$ python3 -q
>>> import numpy as np
>>> np.set_printoptions(precision=1, suppress=True, linewidth=200)
>>> F = np.load("m.npy")
>>> F
array([[ 0, -1,  1,  1,  1, -3,  0, -3, -1,  0,  2,  0],
       [ 1,  0, -1,  2,  1, -1,  1,  0,  0,  0, -2,  2],
       [-1,  1,  0, -1,  3,  1,  0,  2,  3,  3, -1,  2],
       [-1, -2,  1,  0,  2, -1,  0, -3,  0, -2, -1,  1],
       [-1, -1, -3, -2,  0, -3, -2,  0,  1,  0, -2,  0],
       [ 3,  1, -1,  1,  3,  0, -2,  0, -2,  1,  1,  1],
       [ 0, -1,  0,  0,  2,  2,  0, -1,  1, -2, -2,  1],
       [ 3,  0, -2,  3,  0,  0,  1,  0, -1, -3, -2,  3],
       [ 1,  0, -3,  0, -1,  2, -1,  1,  0,  2,  1, -1],
       [ 0,  0, -3,  2,  0, -1,  2,  3, -2,  0, -2, -1],
       [-2,  2,  1,  1,  2, -1,  2,  2, -1,  2,  0,  1],
       [ 0, -2, -2, -1,  0, -1, -1, -3,  1,  1, -1,  0]])
>>> r0 = np.array([-2, -2, -2, -2, 1, 1, 0, 1, -2, 0, 1, -1])
>>> other = F + np.outer(r0, np.eye(12)[2])
>>> other
array([[ 0., -1., -1.,  1.,  1., -3.,  0., -3., -1.,  0.,  2.,  0.],
       [ 1.,  0., -3.,  2.,  1., -1.,  1.,  0.,  0.,  0., -2.,  2.],
       [-1.,  1., -2., -1.,  3.,  1.,  0.,  2.,  3.,  3., -1.,  2.],
       [-1., -2., -1.,  0.,  2., -1.,  0., -3.,  0., -2., -1.,  1.],
       [-1., -1., -2., -2.,  0., -3., -2.,  0.,  1.,  0., -2.,  0.],
       [ 3.,  1.,  0.,  1.,  3.,  0., -2.,  0., -2.,  1.,  1.,  1.],
       [ 0., -1.,  0.,  0.,  2.,  2.,  0., -1.,  1., -2., -2.,  1.],
       [ 3.,  0., -1.,  3.,  0.,  0.,  1.,  0., -1., -3., -2.,  3.],
       [ 1.,  0., -5.,  0., -1.,  2., -1.,  1.,  0.,  2.,  1., -1.],
       [ 0.,  0., -3.,  2.,  0., -1.,  2.,  3., -2.,  0., -2., -1.],
       [-2.,  2.,  2.,  1.,  2., -1.,  2.,  2., -1.,  2.,  0.,  1.],
       [ 0., -2., -3., -1.,  0., -1., -1., -3.,  1.,  1., -1.,  0.]])
>>> other = F ** -1
Traceback (most recent call last):
  File "<python-input-7>", line 1, in <module>
    other = F ** -1
            ~~^^~~~
ValueError: Integers to negative integer powers are not allowed.
>>> other = np.linalg.inv(F)
>>> other.round(1) + 0
array([[ 0. , -0.4,  0.3, -0.3, -0.3,  0.2, -0.2,  0.2, -0.5,  0.3, -0.3,  0.4],
       [ 0.4,  0. , -0.4, -1.3,  0.3,  0. ,  1.1,  0. , -0.2, -0.3,  0.6,  0.2],
       [-0.3,  0.4,  0. ,  0.4, -0.1,  0.1, -0.4, -0.3, -0.1,  0. , -0.2, -0.2],
       [ 0.3,  1.3, -0.4,  0. ,  0.2, -0.2,  0.4, -0.6,  0.6, -0.3,  0. , -0.8],
       [ 0.3, -0.3,  0.1, -0.2,  0. ,  0.1,  0.3,  0. , -0.2,  0.2,  0. ,  0.1],
       [-0.2,  0. , -0.1,  0.2, -0.1,  0. ,  0. ,  0. ,  0.2, -0.1,  0.1,  0. ],
       [ 0.2, -1.1,  0.4, -0.4, -0.3,  0. ,  0. ,  0.5, -0.6,  0.4,  0.1,  0.7],
       [-0.2,  0. ,  0.3,  0.6,  0. ,  0. , -0.5,  0. ,  0.1,  0.2, -0.3, -0.3],
       [ 0.5,  0.2,  0.1, -0.6,  0.2, -0.2,  0.6, -0.1,  0. , -0.1, -0.1, -0.2],
       [-0.3,  0.3,  0. ,  0.3, -0.2,  0.1, -0.4, -0.2,  0.1,  0. , -0.1,  0.1],
       [ 0.3, -0.6,  0.2,  0. ,  0. , -0.1, -0.1,  0.3,  0.1,  0.1,  0. ,  0. ],
       [-0.4, -0.2,  0.2,  0.8, -0.1,  0. , -0.7,  0.3,  0.2, -0.1,  0. ,  0. ]])
>>> np.round(np.linalg.inv(other), 1) + 0
array([[ 0., -1.,  1.,  1.,  1., -3.,  0., -3., -1.,  0.,  2.,  0.],
       [ 1.,  0., -1.,  2.,  1., -1.,  1.,  0.,  0.,  0., -2.,  2.],
       [-1.,  1.,  0., -1.,  3.,  1.,  0.,  2.,  3.,  3., -1.,  2.],
       [-1., -2.,  1.,  0.,  2., -1.,  0., -3.,  0., -2., -1.,  1.],
       [-1., -1., -3., -2.,  0., -3., -2.,  0.,  1.,  0., -2.,  0.],
       [ 3.,  1., -1.,  1.,  3.,  0., -2.,  0., -2.,  1.,  1.,  1.],
       [ 0., -1.,  0.,  0.,  2.,  2.,  0., -1.,  1., -2., -2.,  1.],
       [ 3.,  0., -2.,  3.,  0.,  0.,  1.,  0., -1., -3., -2.,  3.],
       [ 1.,  0., -3.,  0., -1.,  2., -1.,  1.,  0.,  2.,  1., -1.],
       [ 0.,  0., -3.,  2.,  0., -1.,  2.,  3., -2.,  0., -2., -1.],
       [-2.,  2.,  1.,  1.,  2., -1.,  2.,  2., -1.,  2.,  0.,  1.],
       [ 0., -2., -2., -1.,  0., -1., -1., -3.,  1.,  1., -1.,  0.]])
>>> (np.abs(other) > 1e-9).astype(int)
array([[0, 1, 1, 1, 1, 1, 1, 1, 1, 1, 1, 1],
       [1, 0, 1, 1, 1, 1, 1, 1, 1, 1, 1, 1],
       [1, 1, 0, 1, 1, 1, 1, 1, 1, 1, 1, 1],
       [1, 1, 1, 0, 1, 1, 1, 1, 1, 1, 1, 1],
       [1, 1, 1, 1, 0, 1, 1, 1, 1, 1, 1, 1],
       [1, 1, 1, 1, 1, 0, 1, 1, 1, 1, 1, 1],
       [1, 1, 1, 1, 1, 1, 0, 1, 1, 1, 1, 1],
       [1, 1, 1, 1, 1, 1, 1, 0, 1, 1, 1, 1],
       [1, 1, 1, 1, 1, 1, 1, 1, 0, 1, 1, 1],
       [1, 1, 1, 1, 1, 1, 1, 1, 1, 0, 1, 1],
       [1, 1, 1, 1, 1, 1, 1, 1, 1, 1, 0, 1],
       [1, 1, 1, 1, 1, 1, 1, 1, 1, 1, 1, 0]])
>>> np.round(np.linalg.det(F) * other, 1) + 0
array([[      0., -103032.,   64152.,  -60264.,  -59292.,   40824.,  -37908.,   48600., -120528.,   63180.,  -68040.,   93312.],
       [ 103032.,       0.,  -98172., -300348.,   67554.,   -8262.,  254664.,     486.,  -47142.,  -71442.,  130248.,   46656.],
       [ -64152.,   98172.,       0.,   88452.,  -30132.,   17496.,  -84564.,  -62208.,  -18468.,   -6804.,  -56376.,  -46656.],
       [  60264.,  300348.,  -88452.,       0.,   56376.,  -36936.,   92340., -130248.,  147744.,  -69984.,  -10692., -177876.],
       [  59292.,  -67554.,   30132.,  -56376.,       0.,   20898.,   78246.,    8748.,  -35964.,   35964.,    5832.,   18954.],
       [ -40824.,    8262.,  -17496.,   36936.,  -20898.,       0.,   10206.,   -6318.,   46170.,  -17982.,   18468.,   -1458.],
       [  37908., -254664.,   84564.,  -92340.,  -78246.,  -10206.,       0.,  125874., -133650.,   90882.,   22356.,  172044.],
       [ -48600.,    -486.,   62208.,  130248.,   -8748.,    6318., -125874.,       0.,   19440.,   41796.,  -72900.,  -77274.],
       [ 120528.,   47142.,   18468., -147744.,   35964.,  -46170.,  133650.,  -19440.,       0.,  -15552.,  -28188.,  -39366.],
       [ -63180.,   71442.,    6804.,   69984.,  -35964.,   17982.,  -90882.,  -41796.,   15552.,       0.,  -12636.,   24786.],
       [  68040., -130248.,   56376.,   10692.,   -5832.,  -18468.,  -22356.,   72900.,   28188.,   12636.,       0.,  -11664.],
       [ -93312.,  -46656.,   46656.,  177876.,  -18954.,    1458., -172044.,   77274.,   39366.,  -24786.,   11664.,       0.]])
>>> np.round(np.linalg.det(F) * np.linalg.det(other), 1)
np.float64(1.0)
>>> round(np.linalg.slogdet(F)[0], 1)
np.float64(1.0)
